% ipython --no-banner

In [1]: import numpy as np

In [2]: np.set_printoptions(suppress=True, linewidth=160)

In [3]: def tidy(a):
   ...:     return np.round(a, 2) + 0
   ...: 

In [4]: X = np.loadtxt("sample7.csv", delimiter=",")

In [5]: tidy(X)
Out[5]: 
array([[ 1.  ,  0.  ,  0.  ,  0.  ,  0.  ,  0.  ,  0.  ,  0.  ,  0.  ,  0.  ,  0.  ,  0.  ],
       [ 0.  ,  1.  ,  0.  ,  0.  ,  0.  ,  0.  ,  0.  ,  0.  ,  0.  ,  0.  ,  0.  ,  0.  ],
       [ 0.  ,  0.  ,  1.  ,  0.  ,  0.  ,  0.  ,  0.  ,  0.  ,  0.  ,  0.  ,  0.  ,  0.  ],
       [ 0.  ,  0.  ,  0.  ,  1.  ,  0.  ,  0.  ,  0.  ,  0.  ,  0.  ,  0.  ,  0.  ,  0.  ],
       [ 0.  ,  0.  ,  0.  ,  0.  ,  1.  ,  0.  ,  0.  ,  0.  ,  0.  ,  0.  ,  0.  ,  0.  ],
       [ 0.  ,  0.  ,  0.  ,  0.  ,  0.  ,  1.  ,  0.  ,  0.  ,  0.  ,  0.  ,  0.  ,  0.  ],
       [ 0.  ,  0.  ,  0.  ,  0.  ,  0.  ,  0.  ,  1.  ,  0.  ,  0.  ,  0.  ,  0.  ,  0.  ],
       [ 0.  ,  0.  ,  0.  ,  0.  ,  0.  ,  0.  ,  0.  ,  0.31,  0.  ,  0.  ,  0.  , -0.95],
       [ 0.  ,  0.  ,  0.  ,  0.  ,  0.  ,  0.  ,  0.  ,  0.  ,  1.  ,  0.  ,  0.  ,  0.  ],
       [ 0.  ,  0.  ,  0.  ,  0.  ,  0.  ,  0.  ,  0.  ,  0.  ,  0.  ,  1.  ,  0.  ,  0.  ],
       [ 0.  ,  0.  ,  0.  ,  0.  ,  0.  ,  0.  ,  0.  ,  0.  ,  0.  ,  0.  ,  1.  ,  0.  ],
       [ 0.  ,  0.  ,  0.  ,  0.  ,  0.  ,  0.  ,  0.  ,  0.95,  0.  ,  0.  ,  0.  ,  0.31]])

In [6]: x = np.array([0, -2, 2, -1, 0, 0, 2, -2, 0, 2, -2, -2])

In [7]: tidy(np.linalg.inv(X))
Out[7]: 
array([[ 1.  ,  0.  ,  0.  ,  0.  ,  0.  ,  0.  ,  0.  ,  0.  ,  0.  ,  0.  ,  0.  ,  0.  ],
       [ 0.  ,  1.  ,  0.  ,  0.  ,  0.  ,  0.  ,  0.  ,  0.  ,  0.  ,  0.  ,  0.  ,  0.  ],
       [ 0.  ,  0.  ,  1.  ,  0.  ,  0.  ,  0.  ,  0.  ,  0.  ,  0.  ,  0.  ,  0.  ,  0.  ],
       [ 0.  ,  0.  ,  0.  ,  1.  ,  0.  ,  0.  ,  0.  ,  0.  ,  0.  ,  0.  ,  0.  ,  0.  ],
       [ 0.  ,  0.  ,  0.  ,  0.  ,  1.  ,  0.  ,  0.  ,  0.  ,  0.  ,  0.  ,  0.  ,  0.  ],
       [ 0.  ,  0.  ,  0.  ,  0.  ,  0.  ,  1.  ,  0.  ,  0.  ,  0.  ,  0.  ,  0.  ,  0.  ],
       [ 0.  ,  0.  ,  0.  ,  0.  ,  0.  ,  0.  ,  1.  ,  0.  ,  0.  ,  0.  ,  0.  ,  0.  ],
       [ 0.  ,  0.  ,  0.  ,  0.  ,  0.  ,  0.  ,  0.  ,  0.31,  0.  ,  0.  ,  0.  ,  0.95],
       [ 0.  ,  0.  ,  0.  ,  0.  ,  0.  ,  0.  ,  0.  ,  0.  ,  1.  ,  0.  ,  0.  ,  0.  ],
       [ 0.  ,  0.  ,  0.  ,  0.  ,  0.  ,  0.  ,  0.  ,  0.  ,  0.  ,  1.  ,  0.  ,  0.  ],
       [ 0.  ,  0.  ,  0.  ,  0.  ,  0.  ,  0.  ,  0.  ,  0.  ,  0.  ,  0.  ,  1.  ,  0.  ],
       [ 0.  ,  0.  ,  0.  ,  0.  ,  0.  ,  0.  ,  0.  , -0.95,  0.  ,  0.  ,  0.  ,  0.31]])

In [8]: 12 - np.linalg.matrix_rank(X - np.eye(12), tol=1e-8)
Out[8]: np.int64(10)

In [9]: tidy(np.abs(np.linalg.eigvals(X)))
Out[9]: array([1., 1., 1., 1., 1., 1., 1., 1., 1., 1., 1., 1.])

In [10]: tidy(np.linalg.norm(x)), tidy(np.linalg.norm(X @ x))
Out[10]: (np.float64(5.39), np.float64(5.39))

In [11]: K = np.array([[-3, -1, -3, -3, 3, 1, -3],
    ...:     [2, 2, -1, -3, -3, -3, -1],
    ...:     [2, -2, 2, -2, 2, 3, -2],
    ...:     [0, -3, 0, -2, -2, -2, -3]])

In [12]: K[:, 5] = -3 * K[:, 4]

In [13]: K
Out[13]: 
array([[-3, -1, -3, -3,  3, -9, -3],
       [ 2,  2, -1, -3, -3,  9, -1],
       [ 2, -2,  2, -2,  2, -6, -2],
       [ 0, -3,  0, -2, -2,  6, -3]])

In [14]: K.sum(axis=1)
Out[14]: array([-19,   5,  -6,  -4])

In [15]: K[4]
IndexError: index 4 is out of bounds for axis 0 with size 4


In [16]: np.abs(K).max()
Out[16]: np.int64(9)

In [17]: np.linalg.rank(K)
AttributeError: module 'numpy.linalg' has no attribute 'rank'


In [18]: np.linalg.matrix_rank(K)
Out[18]: np.int64(4)

In [19]: K - K[0]
Out[19]: 
array([[ 0,  0,  0,  0,  0,  0,  0],
       [ 5,  3,  2,  0, -6, 18,  2],
       [ 5, -1,  5,  1, -1,  3,  1],
       [ 3, -2,  3,  1, -5, 15,  0]])

In [20]: np.count_nonzero(K)
Out[20]: np.int64(26)

In [21]: np.diff(K, axis=0)
Out[21]: 
array([[  5,   3,   2,   0,  -6,  18,   2],
       [  0,  -4,   3,   1,   5, -15,  -1],
       [ -2,  -1,  -2,   0,  -4,  12,  -1]])
